% python3 -q
>>> import numpy as np
>>> np.set_printoptions(precision=3, suppress=True, linewidth=200, floatmode="fixed")
>>> feats = np.load("m.npy")
>>> print(feats)
[[3 1 0]
 [2 0 0]
 [1 0 2]]
>>> q = feats.astype(float).copy()
>>> for j in range(3):
...     q[:, j] -= q[:, :j] @ (q[:, :j].T @ q[:, j])
...     q[:, j] /= np.linalg.norm(q[:, j])
... 
>>> print(np.round(q.T @ feats, 3) + 0)
[[ 3.742  0.802  0.535]
 [ 0.000  0.598 -0.717]
 [ 0.000  0.000  1.789]]
>>> print(q.round(3) + 0)
[[ 0.802  0.598  0.000]
 [ 0.535 -0.717 -0.447]
 [ 0.267 -0.359  0.894]]
>>> print(round(float(np.linalg.det(2 * feats)), 3), round(np.linalg.det(feats), 3))
-32.0 -4.0
>>> print(round(np.linalg.eigvals(feats).sum().real, 3))
5.0
>>> E = np.loadtxt("layer17.csv", delimiter=",")
>>> print(E)
[[-81.801 -78.631  99.822]
 [-79.626 -79.536  99.879]
 [-78.916 -79.593 100.237]
 [-81.018 -80.723 100.477]
 [-78.544 -80.557 100.865]
 [-80.632 -79.854 101.166]
 [-80.120 -79.851 100.079]
 [-80.154 -79.290  99.397]
 [-79.250 -79.003  99.446]
 [-79.718 -79.790  99.273]
 [-79.425 -81.218 100.018]
 [-80.207 -80.291  96.560]
 [-79.383 -81.518  99.632]
 [-76.793 -78.731  99.370]
 [-78.011 -80.316 100.632]
 [-80.371 -81.965  98.608]
 [-80.321 -78.823 100.064]
 [-80.250 -78.675  98.292]
 [-81.403 -80.066  99.023]
 [-80.920 -81.346 101.162]
 [-81.909 -80.613 100.974]
 [-78.894 -80.462  99.478]
 [-80.623 -81.365 100.609]]
>>> out = np.c_[E[:, :2] @ np.array([[-3, -2], [3, 0]]), np.array([2, 2, 3, 0, 2, 2, 3, 2, 3, 1, 2, 1, 1, 1, 0, 2, 3, 2, 0, 2, 3, 2, 2])]
>>> print(out)
[[  9.510 163.602   2.000]
 [  0.270 159.252   2.000]
 [ -2.031 157.832   3.000]
 [  0.885 162.036   0.000]
 [ -6.039 157.088   2.000]
 [  2.334 161.264   2.000]
 [  0.807 160.240   3.000]
 [  2.592 160.308   2.000]
 [  0.741 158.500   3.000]
 [ -0.216 159.436   1.000]
 [ -5.379 158.850   2.000]
 [ -0.252 160.414   1.000]
 [ -6.405 158.766   1.000]
 [ -5.814 153.586   1.000]
 [ -6.915 156.022   0.000]
 [ -4.782 160.742   2.000]
 [  4.494 160.642   3.000]
 [  4.725 160.500   2.000]
 [  4.011 162.806   0.000]
 [ -1.278 161.840   2.000]
 [  3.888 163.818   3.000]
 [ -4.704 157.788   2.000]
 [ -2.226 161.246   2.000]]
>>> print(np.linalg.norm(np.linalg.qr(E)[0].T @ out, axis=0) ** 2 / ((out ** 2).sum(axis=0) + 1e-12))
[1.000 1.000 0.812]
>>> print(np.linalg.matrix_rank(out))
3
>>> print(np.linalg.matrix_rank(np.c_[E, out]))
4
>>> vec = np.array([3, 1, 1])
>>> print((E @ vec).argmax())
13
>>> Xc = E - E.mean(axis=0)
>>> V = np.linalg.svd(Xc)[2][:1]
>>> out = Xc - Xc @ V.T @ V
>>> print(np.diag(V.T @ V))
[0.805 0.118 0.077]
>>> print((Xc @ V.T).std(axis=0))
[1.213]
>>> print(out.std(axis=0))
[0.457 0.867 0.967]
>>> basis = E[[19, 10]].astype(float)
>>> for _ in range(5):
...     labels = np.linalg.norm(E[:, None] - basis, axis=-1).argmin(axis=1)
...     basis = np.array([E[labels == j].mean(axis=0) for j in range(2)])
... 
>>> print(labels)
[0 1 1 0 1 0 1 1 1 1 1 1 1 1 1 1 1 1 0 0 0 1 0]
>>> print(np.bincount(labels))
[ 7 16]
>>> print(np.abs(basis[1] - basis[0]).argmax())
0
>>> print(np.argsort(-np.linalg.norm(E, axis=0).round(6), kind="stable")[:3])
[2 1 0]
>>> print(np.abs(np.linalg.svd(E)[2][-1]))
[0.160 0.829 0.536]
>>> print(round(np.log10(np.linalg.cond(E))))
2
>>> print(np.linalg.matrix_rank(E, rtol=0.1))
1
